% python3 -q
>>> import numpy as np
>>> from numpy import linalg as LA
>>> np.set_printoptions(precision=2, suppress=True, linewidth=200)
>>> feats = np.loadtxt("a.csv", delimiter=",")
>>> feats
array([[0., 1., 1., 0., 0.],
       [1., 0., 1., 1., 0.],
       [1., 1., 0., 0., 0.],
       [0., 1., 0., 0., 1.],
       [0., 0., 0., 1., 0.]])
>>> def softmax(z):
...     e = np.exp(z - z.max(axis=-1, keepdims=True))
...     return e / e.sum(axis=-1, keepdims=True)
... 
>>> print(np.round(softmax(10 * feats[0]), 2) + 0)
[0.  0.5 0.5 0.  0. ]
>>> softmax(feats[0])
array([0.12, 0.32, 0.32, 0.12, 0.12])
>>> scores = feats @ feats.T / np.sqrt(5)
>>> softmax(scores)
array([[0.3 , 0.19, 0.19, 0.19, 0.12],
       [0.16, 0.4 , 0.16, 0.11, 0.16],
       [0.19, 0.19, 0.3 , 0.19, 0.12],
       [0.21, 0.13, 0.21, 0.32, 0.13],
       [0.16, 0.26, 0.16, 0.16, 0.26]])
>>> softmax(scores).round(6).argmax(axis=1)
array([0, 1, 2, 3, 1])
>>> F = np.load("data.npy")
>>> F
array([[ 1, -2,  1, -1, -3,  0, -2],
       [ 0, -1,  0, -3, -3,  2, -2],
       [ 0,  0,  3,  1,  2,  2, -3],
       [ 0,  0,  0, -2, -2, -1, -3],
       [ 0,  0,  0,  0,  3,  3,  2],
       [ 0,  0,  0,  0,  0,  1,  3],
       [ 0,  0,  0,  0,  0,  0,  3]])
>>> # triangular
>>> left, s, Vt = LA.svd(F, full_matrices=False)
>>> np.abs(Vt[0])
array([0.06, 0.17, 0.08, 0.33, 0.58, 0.1 , 0.71])
>>> s
array([8.44, 5.78, 4.49, 2.51, 1.19, 0.71, 0.12])
>>> np.abs(left[:, 0]).round(6).argmax()
np.int64(1)
>>> rng = np.random.default_rng(73)
>>> Y = F + rng.integers(-2, 3, (7, 6)) @ rng.integers(-2, 3, (6, 7))
>>> Y
array([[  5,  -5,   7,   0,  -7,  -5,  -9],
       [  3,  -2,   7,  -6, -13,  -4,  -9],
       [  2,   4,   9,  -5,  -6,  -1,  -2],
       [  0,   2,  -3,  13, -10,   4,  -7],
       [ -1,  -1,  -1,  -1,   3,   2,   0],
       [ -4,   7,  -4,   1,   2,   4,   8],
       [  7,  -8,   9,   2,  -5,  -4,  -3]])
>>> Y - F
array([[  4,  -3,   6,   1,  -4,  -5,  -7],
       [  3,  -1,   7,  -3, -10,  -6,  -7],
       [  2,   4,   6,  -6,  -8,  -3,   1],
       [  0,   2,  -3,  15,  -8,   5,  -4],
       [ -1,  -1,  -1,  -1,   0,  -1,  -2],
       [ -4,   7,  -4,   1,   2,   3,   5],
       [  7,  -8,   9,   2,  -5,  -4,  -6]])
>>> mat = np.loadtxt("block4.csv", delimiter=",")
>>> mat
array([[0.5 , 0.  , 0.25, 0.25, 0.  ],
       [0.5 , 0.5 , 0.  , 0.  , 0.  ],
       [0.5 , 0.  , 0.5 , 0.  , 0.  ],
       [0.  , 0.  , 0.  , 0.5 , 0.5 ],
       [0.  , 0.33, 0.33, 0.  , 0.33]])
>>> # rows sum to 1
>>> P = np.triu(np.array([[1, -2, 1, 0, -1],
...     [0, 2, -1, 1, -1],
...     [-1, -1, 0, -1, 0],
...     [0, -2, -1, 1, 0],
...     [0, -1, -2, 2, -1]]), 1) + np.eye(5)
>>> Y = P @ mat @ LA.inv(P)
>>> round(float(LA.det(Y)), 2)
-0.01
>>> np.poly(Y)
array([ 1.  , -2.33,  2.04, -0.83,  0.11,  0.01])
>>> np.sort(np.abs(LA.eigvals(mat)))[::-1]
array([1.  , 0.59, 0.59, 0.5 , 0.06])
>>> p = np.eye(5)[0]
>>> for _ in range(4):
...     p = p @ mat
...     print(p.round(2))
... 
[0.5  0.   0.25 0.25 0.  ]
[0.38 0.   0.25 0.25 0.12]
[0.31 0.04 0.26 0.22 0.17]
[0.31 0.08 0.26 0.19 0.16]
